% ipython --no-banner

In [1]: import numpy as np

In [2]: np.set_printoptions(suppress=True, linewidth=160)

In [3]: W0 = np.load("w.npy")

In [4]: print(W0)
[[ -1.575 -17.493  -7.81 ]
 [ -1.53  -16.432  -7.162]
 [ -1.247 -10.729  -3.878]
 [ -1.176  -9.548  -3.253]
 [ -0.967  -6.582  -1.809]
 [ -0.869  -5.428  -1.312]
 [ -0.636  -3.235  -0.516]
 [  0.85    2.332   1.227]
 [  1.094   3.505   2.616]
 [  1.121   3.667   2.818]
 [  1.551   7.308   7.468]
 [  1.921  12.557  14.174]]

In [5]: gram = np.cov(W0, rowvar=False)

In [6]: print(np.round(np.linalg.eigvalsh(gram)[::-1], 3))
[125.824   2.102   0.117]

In [7]: print(np.round(np.polyfit(W0[:, 1], W0[:, 0], 1), 3))
[0.134 0.327]

In [8]: print(np.argsort(-W0.std(axis=0).round(6), kind="stable"))
[1 2 0]

In [9]: print(np.round(np.median(W0, axis=0), 3))
[-0.752 -4.332 -0.914]

In [10]: cen = W0 - W0.mean(axis=1)
---------------------------------------------------------------------------
ValueError                                Traceback (most recent call last)
Cell In[10], line 1
----> 1 cen = W0 - W0.mean(axis=1)

ValueError: operands could not be broadcast together with shapes (12,3) (12,) 

In [11]: cen = W0 - W0.mean(axis=0)

In [12]: left, sigma, vt = np.linalg.svd(cen, full_matrices=False)

In [13]: print(np.abs(left[:, 0]).argmax())
11

In [14]: print(sigma.round(3))
[37.203  4.809  1.136]

In [15]: print(np.round(np.abs(vt[-1]), 3))
[0.988 0.152 0.031]

In [16]: print(np.round(cen.mean(axis=0), 3) + 0)
[0. 0. 0.]

In [17]: A2 = np.c_[W0[:, :1] @ np.array([[1]]), np.array([-4, -8, 3, 5, 9, 4, -1, 7, 9, -6, -5, 5])]

In [18]: print(A2)
[[-1.575 -4.   ]
 [-1.53  -8.   ]
 [-1.247  3.   ]
 [-1.176  5.   ]
 [-0.967  9.   ]
 [-0.869  4.   ]
 [-0.636 -1.   ]
 [ 0.85   7.   ]
 [ 1.094  9.   ]
 [ 1.121 -6.   ]
 [ 1.551 -5.   ]
 [ 1.921  5.   ]]

In [19]: print(np.round(np.linalg.norm(A2 - W0 @ np.linalg.lstsq(W0, A2)[0], axis=0), 3) + 0)
[ 0.   19.58]

In [20]: print(np.linalg.matrix_rank(A2))
2

In [21]: print(np.round(np.linalg.norm(np.linalg.qr(W0)[0].T @ A2, axis=0) ** 2 / ((A2 ** 2).sum(axis=0) + 1e-12), 3))
[1.    0.104]

In [22]: data = np.maximum(np.array([[-1, -3],
    ...:     [-7, -4],
    ...:     [-4, -9],
    ...:     [2, 1],
    ...:     [-9, -5],
    ...:     [6, 4],
    ...:     [8, -2],
    ...:     [-5, -4],
    ...:     [-9, 4],
    ...:     [8, 5],
    ...:     [-2, -6],
    ...:     [4, -8],
    ...:     [2, 1],
    ...:     [5, -3]]) @ np.array([[0, 1, 2], [3, 1, 0]]) + np.array([4, -2, -1]), 0)

In [23]: print(data)
[[ 0  0  0]
 [ 0  0  0]
 [ 0  0  0]
 [ 7  1  3]
 [ 0  0  0]
 [16  8 11]
 [ 0  4 15]
 [ 0  0  0]
 [16  0  0]
 [19 11 15]
 [ 0  0  0]
 [ 0  0  7]
 [ 7  1  3]
 [ 0  0  9]]

In [24]: C = data[[5, 4]].astype(float)

In [25]: for _ in range(4):
    ...:     z = np.linalg.norm(data[:, None] - C, axis=-1).argmin(axis=1)
    ...:     C = np.array([data[z == j].mean(axis=0) for j in range(2)])
    ...: 

In [26]: print(z)
[1 1 1 1 1 0 1 1 0 0 1 1 1 1]

In [27]: print(C.round(3))
[[17.     6.333  8.667]
 [ 1.273  0.545  3.364]]

In [28]: print(np.bincount(z))
[ 3 11]

In [29]: print(np.abs(C[1] - C[0]).argmax())
0

In [30]: gram = np.cov(data, rowvar=False)

In [31]: print(np.argsort(-data.std(axis=0).round(6), kind="stable"))
[0 2 1]

In [32]: print(np.round(np.corrcoef(data.T), 3))
[[1.    0.722 0.39 ]
 [0.722 1.    0.786]
 [0.39  0.786 1.   ]]

In [33]: print(np.round(data.std(axis=0), 3))
[6.914 3.363 5.577]

In [34]: print(np.round(np.polyfit(data[:, 2], data[:, 0], 1), 3))
[0.483 2.468]

In [35]: m1 = np.array([[1, 2, 1], [1, 1, 0], [0, 0, 0]])

In [36]: print(m1)
[[1 2 1]
 [1 1 0]
 [0 0 0]]

In [37]: A2 = m1[0, 0] * m1[1:] - np.outer(m1[1:, 0], m1[0])

In [38]: print(A2)
[[ 0 -1 -1]
 [ 0  0  0]]

In [39]: print(np.flatnonzero(~A2.round(6).any(axis=1)))
[1]

In [40]: print(m1[:, 0] / m1[0, 0])
[1. 1. 0.]

In [41]: left, sigma, vt = np.linalg.svd(m1, full_matrices=False)

In [42]: print(sigma.round(3))
[2.758 0.628 0.   ]

In [43]: print(np.round(left.T @ left, 3) + 0)
[[1. 0. 0.]
 [0. 1. 0.]
 [0. 0. 1.]]

In [44]: print(np.round(left.T @ m1 @ vt.T, 3) + 0)
[[2.758 0.    0.   ]
 [0.    0.628 0.   ]
 [0.    0.    0.   ]]

In [45]: print(np.round(sigma / sigma[0], 3))
[1.    0.228 0.   ]

In [46]: print(np.allclose(left * sigma @ vt, m1))
True

In [47]: print(np.abs(left[:, 0]).round(6).argmax())
0

In [48]: print(np.round(np.abs(vt[0]), 3))
[0.491 0.81  0.32 ]

In [49]: print(np.round(np.sqrt((sigma ** 2).sum()), 3), np.round(np.linalg.norm(m1), 3))
2.828 2.828

In [50]: print(np.round(vt @ vt.T, 3) + 0)
[[1. 0. 0.]
 [0. 1. 0.]
 [0. 0. 1.]]

In [51]: print(np.round(np.linalg.det(2 * m1), 3), round(np.linalg.det(m1), 3))
0.0 0.0

In [52]: print(np.kron(np.eye(2, dtype=int), m1))
[[1 2 1 0 0 0]
 [1 1 0 0 0 0]
 [0 0 0 0 0 0]
 [0 0 0 1 2 1]
 [0 0 0 1 1 0]
 [0 0 0 0 0 0]]

In [53]: print(np.round(np.linalg.det(m1.T), 3))
0.0

In [54]: left, sigma, vt = np.linalg.svd(m1)

In [55]: vecs = vt[:(sigma > 1e-8).sum()]

In [56]: rng = np.random.default_rng(18)

In [57]: vec = m1[0] + 5 * m1[2] + rng.integers(2) * np.eye(3)[2]

In [58]: print(vec)
[1. 2. 2.]

In [59]: print(round(np.linalg.norm(vec - vecs.T @ vecs @ vec), 3))
0.577

In [60]: print(np.allclose(vecs.T @ vecs @ vec, vec))
False

In [61]: X = np.load("x.npy")

In [62]: print(X)
[[-1 -1 -1 -1]
 [-1 -2 -2 -2]
 [-1 -2 -3 -3]
 [-1 -2 -3 -4]]

In [63]: vals, vecs = np.linalg.eig(X)

In [64]: print(round(np.prod(vals), 3))
1.0

In [65]: print(np.round(np.sort(np.linalg.eigvals(X.T)), 3))
[-8.291 -1.    -0.426 -0.283]

In [66]: left, sigma, vt = np.linalg.svd(X, full_matrices=False)

In [67]: print((sigma > 1e-8).sum())
4

In [68]: print(np.round(np.abs(vt[0]), 3))
[0.228 0.429 0.577 0.657]

In [69]: print(np.allclose(left * sigma @ vt, X))
True

In [70]: print(np.round(np.cumsum(sigma ** 2) / np.sum(sigma ** 2), 3))
[0.982 0.996 0.999 1.   ]

In [71]: print(round(float(np.sqrt((sigma ** 2).sum())), 3), round(float(np.linalg.norm(X)), 3))
8.367 8.367

In [72]: print(sigma.round(3))
[8.291 1.    0.426 0.283]

In [73]: arr = np.load("a.npy")

In [74]: print(arr)
[[ 1 -3  0  0  0  0]
 [ 2 -3  0  0  0  0]
 [-2 -1  0  0  0  0]
 [ 0  0  1 -3  0  0]
 [ 0  0  2 -3  0  0]
 [ 0  0 -2 -1  0  0]
 [ 0  0  0  0  1 -3]
 [ 0  0  0  0  2 -3]
 [ 0  0  0  0 -2 -1]]

In [75]: P = arr @ np.linalg.solve(arr.T @ arr, arr.T)

In [76]: print(np.round(np.linalg.eigvalsh(P), 3) + 0)
[0. 0. 0. 1. 1. 1. 1. 1. 1.]

In [77]: print(np.round(np.diag(P), 3))
[0.475 0.598 0.926 0.475 0.598 0.926 0.475 0.598 0.926]

In [78]: print(round(np.trace(P), 3))
6.0

In [79]: print(np.allclose(P @ P, P))
True

In [80]: print(np.round(P @ arr[:, 5], 3))
[ 0.  0.  0.  0.  0.  0. -3. -3. -1.]

In [81]: A = 2 * np.eye(4) + np.eye(4, k=1)

In [82]: print(A)
[[2. 1. 0. 0.]
 [0. 2. 1. 0.]
 [0. 0. 2. 1.]
 [0. 0. 0. 2.]]

In [83]: # triangular: eigenvalues sit on the diagonal

In [84]: theta = np.radians(118)

In [85]: Rm = np.eye(3)

In [86]: Rm[0, 0] = Rm[1, 1] = np.cos(theta)

In [87]: Rm[0, 1], Rm[1, 0] = -np.sin(theta), np.sin(theta)

In [88]: print(Rm.round(3))
[[-0.469 -0.883  0.   ]
 [ 0.883 -0.469  0.   ]
 [ 0.     0.     1.   ]]

In [89]: A2 = m1 @ Rm.T

In [90]: print(np.allclose(m1 @ m1.T, A2 @ A2.T))
True

In [91]: print(round(np.linalg.det(Rm), 3), round(float(np.trace(Rm)), 3))
1.0 0.061

In [92]: print(np.round(np.abs(A2 - m1).max(axis=0), 3))
[3.235 2.056 0.   ]

In [93]: K = np.load("data.npy")

In [94]: print(K)
[[6. 1. 1. 1.]
 [1. 6. 1. 1.]
 [1. 1. 6. 1.]
 [1. 1. 1. 6.]]

In [95]: cen = (data - data.mean(axis=0)) / data.std(axis=0)

In [96]: print(np.round(cen.std(axis=0), 3))
[1. 1. 1.]

In [97]: coef = np.linalg.lstsq(np.delete(cen, 1, axis=1), cen[:, 1])[0]

In [98]: print(np.abs(coef).argmax())
1

In [99]: def softmax(z):
    ...:     e = np.exp(z - z.max(axis=-1, keepdims=True))
    ...:     return e / e.sum(axis=-1, keepdims=True)
    ...: 

In [100]: print(np.round(softmax(K).sum(axis=1), 3))
[1. 1. 1. 1.]

In [101]: print(np.round(softmax(10 * K[2]), 3) + 0)
[0. 0. 1. 0.]

In [102]: scores = K @ K.T / np.sqrt(4)

In [103]: print(np.round(softmax(scores + np.triu(np.full(scores.shape, -np.inf), 1)), 3) + 0)
[[1. 0. 0. 0.]
 [0. 1. 0. 0.]
 [0. 0. 1. 0.]
 [0. 0. 0. 1.]]

In [104]: print(np.round(softmax(scores), 3) + 0)
[[1. 0. 0. 0.]
 [0. 1. 0. 0.]
 [0. 0. 1. 0.]
 [0. 0. 0. 1.]]

In [105]: print(np.kron(np.eye(2, dtype=int), X))
[[-1 -1 -1 -1  0  0  0  0]
 [-1 -2 -2 -2  0  0  0  0]
 [-1 -2 -3 -3  0  0  0  0]
 [-1 -2 -3 -4  0  0  0  0]
 [ 0  0  0  0 -1 -1 -1 -1]
 [ 0  0  0  0 -1 -2 -2 -2]
 [ 0  0  0  0 -1 -2 -3 -3]
 [ 0  0  0  0 -1 -2 -3 -4]]

In [106]: print(round(np.linalg.det(X[::-1]), 3))
1.0

In [107]: print(round(float(np.linalg.eigvals(X).sum().real), 3))
-10.0

In [108]: print(round(np.linalg.det(2 * X), 3), round(float(np.linalg.det(X)), 3))
16.0 1.0

In [109]: feats = np.load("layer8.npy")

In [110]: print(feats)
[[ 0.303  1.119 -0.538]
 [ 4.33  -0.462 -0.731]
 [ 1.058 -0.365  0.83 ]
 [-1.189  2.023  0.482]
 [ 0.272  1.53   1.541]
 [ 0.812  3.753  0.039]
 [-0.839 -1.573 -0.802]
 [ 0.949 -0.069 -1.514]
 [ 1.547  2.65  -0.782]
 [ 5.195  2.761  0.26 ]
 [-1.013  0.454 -0.121]
 [-1.847 -0.763 -0.264]
 [-0.512 -0.551  0.184]
 [ 2.203 -1.444  0.609]
 [-0.285  0.03   0.636]
 [-0.735  0.291 -1.342]
 [ 2.061  1.5    1.536]
 [ 3.213 -2.538 -0.06 ]
 [-4.512  1.567 -0.479]
 [-4.522  1.475 -1.094]
 [-3.684 -2.233 -0.218]
 [ 4.514 -4.291  0.41 ]]

In [111]: D = np.linalg.norm(feats[:, None] - feats[None], axis=-1)

In [112]: print((D + 1e9 * np.eye(22)).round(6).argmin(axis=1))
[10 17 14 10 16  8 11  0  5  1 14  6 14  2 12 10  4 13 19 18 11 17]

In [113]: print(np.round(softmax(feats[12] + 5), 3))
[0.252 0.242 0.506]

In [114]: scores = feats @ feats.T / np.sqrt(3)

In [115]: print(softmax(scores).round(6).argmax(axis=1))
[ 9 21 21 18  9  5 20  1  9  9 19 20 20 21 18 19  9 21 19 19 20 21]

In [116]: print(np.round(softmax(scores)[12] @ feats, 3))
[-1.348 -0.529 -0.197]

In [117]: z = feats[:, 2] > np.median(feats[:, 2])

In [118]: f = feats[z].mean(axis=0) - feats[~z].mean(axis=0)

In [119]: print(z.astype(int))
[0 0 1 1 1 1 0 0 0 1 0 0 1 1 1 0 1 1 0 0 0 1]

In [120]: print(np.argsort(-np.abs(f).round(6), kind="stable"))
[0 2 1]

In [121]: cen = feats - feats.mean(axis=0)

In [122]: left, sigma, vt = np.linalg.svd(cen, full_matrices=False)

In [123]: print(np.linalg.matrix_rank(cen))
3

In [124]: print(sigma.round(3))
[12.42   8.678  3.618]

In [125]: print(round(float((sigma ** 2).sum() ** 2 / (sigma ** 4).sum()), 3))
1.987

In [126]: print(np.round(cen.mean(axis=0), 3) + 0)
[0. 0. 0.]

In [127]: print(np.abs(left[:, 0]).argmax())
19

In [128]: print(np.round(vt[0] * np.sign(vt[0, np.abs(vt[0]).argmax()]), 3))
[ 0.977 -0.192  0.087]
